$ ipython --no-banner

In [1]: import numpy as np

In [2]: import numpy.linalg as la

In [3]: np.set_printoptions(precision=2, suppress=True, linewidth=100)

In [4]: mat = np.loadtxt("test2.csv", delimiter=",")

In [5]: mat
Out[5]: 
array([[-0.52,  0.64, -0.25,  1.7 , -0.21,  0.58],
       [-1.39, -0.04, -0.48, -0.06, -0.29, -1.32],
       [ 0.  ,  1.71, -0.57, -0.83, -0.14,  0.23],
       [-0.78, -0.35, -0.68, -0.29,  1.46,  0.77],
       [-0.96, -0.36,  0.5 , -0.59, -1.07,  1.1 ],
       [ 0.52, -0.64, -1.63, -0.01, -0.77,  0.24]])

In [6]: np.round(mat @ mat.T, 2) + 0
Out[6]: 
array([[4., 0., 0., 0., 0., 0.],
       [0., 4., 0., 0., 0., 0.],
       [0., 0., 4., 0., 0., 0.],
       [0., 0., 0., 4., 0., 0.],
       [0., 0., 0., 0., 4., 0.],
       [0., 0., 0., 0., 0., 4.]])

In [7]: f = np.array([0, -1, 2, 0])

In [8]: rng = np.random.default_rng(53792)

In [9]: A = np.outer(rng.normal(size=13), f) + 0.3 * rng.normal(size=(13, 4))

In [10]: A
Out[10]: 
array([[-0.53, -1.72,  3.55, -0.73],
       [ 0.18, -0.8 ,  1.15, -0.03],
       [ 0.3 ,  1.18, -2.63,  0.1 ],
       [ 0.04,  0.55,  0.64,  0.05],
       [-0.32,  0.83, -2.08, -0.19],
       [ 0.48, -1.22,  2.27,  0.18],
       [-0.27, -1.33,  1.61,  0.22],
       [ 0.1 , -2.66,  4.62, -0.74],
       [-0.15,  0.71, -1.98, -0.29],
       [-0.22,  1.18, -2.14,  0.04],
       [ 0.27, -0.68,  2.29, -0.25],
       [-0.17, -0.01, -0.6 , -0.2 ],
       [-0.28, -0.01,  0.31, -0.2 ]])

In [11]: C2 = A.T @ A

In [12]: la.svd(A, compute_uv=False) ** 2
Out[12]: array([86.54,  1.73,  1.24,  0.51])

In [13]: np.diag(C2)
Out[13]: array([ 1.07, 18.67, 68.82,  1.45])

In [14]: la.matrix_rank(C2)
Out[14]: np.int64(4)

In [15]: la.eigvalsh(C2)[::-1]
Out[15]: array([86.54,  1.73,  1.24,  0.51])

In [16]: (A @ A.T).shape
Out[16]: (13, 13)

In [17]: C2 = np.cov(A, rowvar=False)

In [18]: np.argwhere(np.triu(np.abs(np.corrcoef(A.T)) > 0.8, 1))
Out[18]: array([[1, 2]])

In [19]: np.median(A, axis=0)
Out[19]: array([-0.15, -0.01,  0.64, -0.19])

In [20]: np.corrcoef(A.T)
Out[20]: 
array([[ 1.  , -0.07,  0.12,  0.38],
       [-0.07,  1.  , -0.95,  0.48],
       [ 0.12, -0.95,  1.  , -0.47],
       [ 0.38,  0.48, -0.47,  1.  ]])

In [21]: A.std(axis=0)
Out[21]: array([0.28, 1.16, 2.24, 0.29])

In [22]: basis = A[[5, 6]].astype(float)

In [23]: for _ in range(3):
    ...:     lab = la.norm(A[:, None] - basis, axis=-1).argmin(axis=1)
    ...:     basis = np.array([A[lab == j].mean(axis=0) for j in range(2)])
    ...: 

In [24]: lab
Out[24]: array([0, 0, 1, 1, 1, 0, 0, 0, 1, 1, 0, 1, 1])

In [25]: basis[1] - basis[0]
Out[25]: array([-0.15,  2.03, -3.79,  0.13])

In [26]: basis
Out[26]: 
array([[ 0.04, -1.4 ,  2.58, -0.23],
       [-0.11,  0.63, -1.21, -0.1 ]])
